$ ipython --no-banner

In [1]: import numpy as np

In [2]: np.set_printoptions(suppress=True, linewidth=100)

In [3]: def rnd(a):
   ...:     return np.round(a, 2) + 0
   ...: 

In [4]: F = np.array([[-18, -12, -4, -8, -14, 0, -10, -2, -8],
   ...:     [9, 6, 2, 4, 7, 0, 5, 1, 4],
   ...:     [18, 12, 4, 8, 14, 0, 10, 2, 8]])

In [5]: u, v = F[1], F[0]

In [6]: print(u @ u)
228

In [7]: p = (u @ v) / (u @ u) * u

In [8]: print((v - p) @ u)
0.0

In [9]: print(v - p)
[0. 0. 0. 0. 0. 0. 0. 0. 0.]

In [10]: Uu, sv, Vh = np.linalg.svd(F)

In [11]: vecs = Vh[:(sv > 1e-8).sum()]

In [12]: rng = np.random.default_rng(89343)

In [13]: vec = F[2] + 3 * F[1] + rng.integers(2) * np.eye(9)[4]

In [14]: print(vec)
[45. 30. 10. 20. 35.  0. 25.  5. 20.]

In [15]: print(np.allclose(vecs.T @ vecs @ vec, vec))
True

In [16]: X = np.load("a.npy")

In [17]: print(X)
[[ 42   2   2   0   1   2   2   1   2   2]
 [  0  20   0   0   2   2   2   1   1   2]
 [  0   1  82   0   0   1   1   0   1   2]
 [  1   2   2 102   2   1   0   1   2   2]
 [  2   0   2   2   0   1   1   1   2   2]
 [  0   1   1   2   1 122   2   0   1   1]
 [  1   0   0   2   2   2  22   1   0   1]
 [  1   1   1   0   0   2   2  22   0   0]
 [  0   1   1   2   0   2   2   0  42   1]
 [  0   2   1   0   1   2   2   0   0  82]]

In [18]: Uu, sv, Vh = np.linalg.svd(X)

In [19]: print(rnd(sv))
[122.38 102.15  83.55  80.54  43.23  41.04  23.75  20.55  19.52   0.14]

In [20]: Y = Uu[:, :9] @ np.diag(sv[:9]) @ Vh[:9]

In [21]: print(np.linalg.matrix_rank(Y))
9

In [22]: print(rnd(np.abs(X - Y).max()))
0.14

In [23]: A = np.load("dump.npy")

In [24]: print(A)
[[0. 3. 7. 5. 5. 1. 3.]
 [3. 0. 0. 0. 0. 0. 0.]
 [7. 0. 0. 0. 0. 0. 0.]
 [5. 0. 0. 0. 0. 0. 0.]
 [5. 0. 0. 0. 0. 0. 0.]
 [1. 0. 0. 0. 0. 0. 0.]
 [3. 0. 0. 0. 0. 0. 0.]]

In [25]: Uu, sv, Vh = np.linalg.svd(A)

In [26]: print(np.argmax(sv[:-1] / (sv[1:] + 1e-6)) + 1)
2

In [27]: Y = Uu[:, :2] @ np.diag(sv[:2]) @ Vh[:2]

In [28]: print(rnd(np.abs(A - Y).max()))
0.0

In [29]: print(np.linalg.matrix_rank(Y))
2

In [30]: print(np.linalg.matrix_rank(A, rtol=0.05))
2

In [31]: print(rnd(Y))
[[0. 3. 7. 5. 5. 1. 3.]
 [3. 0. 0. 0. 0. 0. 0.]
 [7. 0. 0. 0. 0. 0. 0.]
 [5. 0. 0. 0. 0. 0. 0.]
 [5. 0. 0. 0. 0. 0. 0.]
 [1. 0. 0. 0. 0. 0. 0.]
 [3. 0. 0. 0. 0. 0. 0.]]

In [32]: ev, vecs = np.linalg.eigh(A)

In [33]: print(rnd(np.linalg.eigvalsh(A + 4 * np.eye(7))))
[-6.86  4.    4.    4.    4.    4.   14.86]

In [34]: print(rnd(vecs.T @ A @ vecs))
[[-10.86   0.     0.     0.     0.     0.     0.  ]
 [  0.     0.     0.     0.     0.     0.     0.  ]
 [  0.     0.     0.     0.     0.     0.     0.  ]
 [  0.     0.     0.     0.     0.     0.     0.  ]
 [  0.     0.     0.     0.     0.     0.     0.  ]
 [  0.     0.     0.     0.     0.     0.     0.  ]
 [  0.     0.     0.     0.     0.     0.    10.86]]

In [35]: print(np.abs(vecs[:, -1]).round(6).argmax())
0

In [36]: print(rnd(np.abs(vecs[:, -1])))
[0.71 0.2  0.46 0.33 0.33 0.07 0.2 ]

In [37]: print(rnd(np.linalg.eigvalsh(A @ A)))
[  0.   0.   0.   0.   0. 118. 118.]

In [38]: print(rnd(ev))
[-10.86   0.     0.     0.     0.     0.    10.86]

In [39]: print(rnd(vecs.T @ vecs))
[[1. 0. 0. 0. 0. 0. 0.]
 [0. 1. 0. 0. 0. 0. 0.]
 [0. 0. 1. 0. 0. 0. 0.]
 [0. 0. 0. 1. 0. 0. 0.]
 [0. 0. 0. 0. 1. 0. 0.]
 [0. 0. 0. 0. 0. 1. 0.]
 [0. 0. 0. 0. 0. 0. 1.]]

In [40]: print(np.argsort(-np.linalg.norm(A, axis=0).round(6), kind="stable")[:3])
[0 2 3]

In [41]: print([round(float(x), 2) for x in np.linalg.svd(A, compute_uv=False)[:3]])
[10.86, 10.86, 0.0]

In [42]: mat = np.array([[0, 2, 1, 2], [0, 0, 2, -2], [0, 0, 0, 1], [0, 0, 0, 0]])

In [43]: u = np.array([-2, -2])

In [44]: print(np.polyval(u, mat[1]))
[-2 -2 -6  2]

In [45]: print(np.correlate(mat[1], mat[2], "full"))
[ 0  0  2 -2  0  0  0]

In [46]: print(np.array([np.convolve(row, u, "same") for row in mat]))
[[ 0 -4 -6 -6]
 [ 0  0 -4  0]
 [ 0  0  0 -2]
 [ 0  0  0  0]]

In [47]: print(np.convolve(mat[1], u))
[ 0  0 -4  0  4]
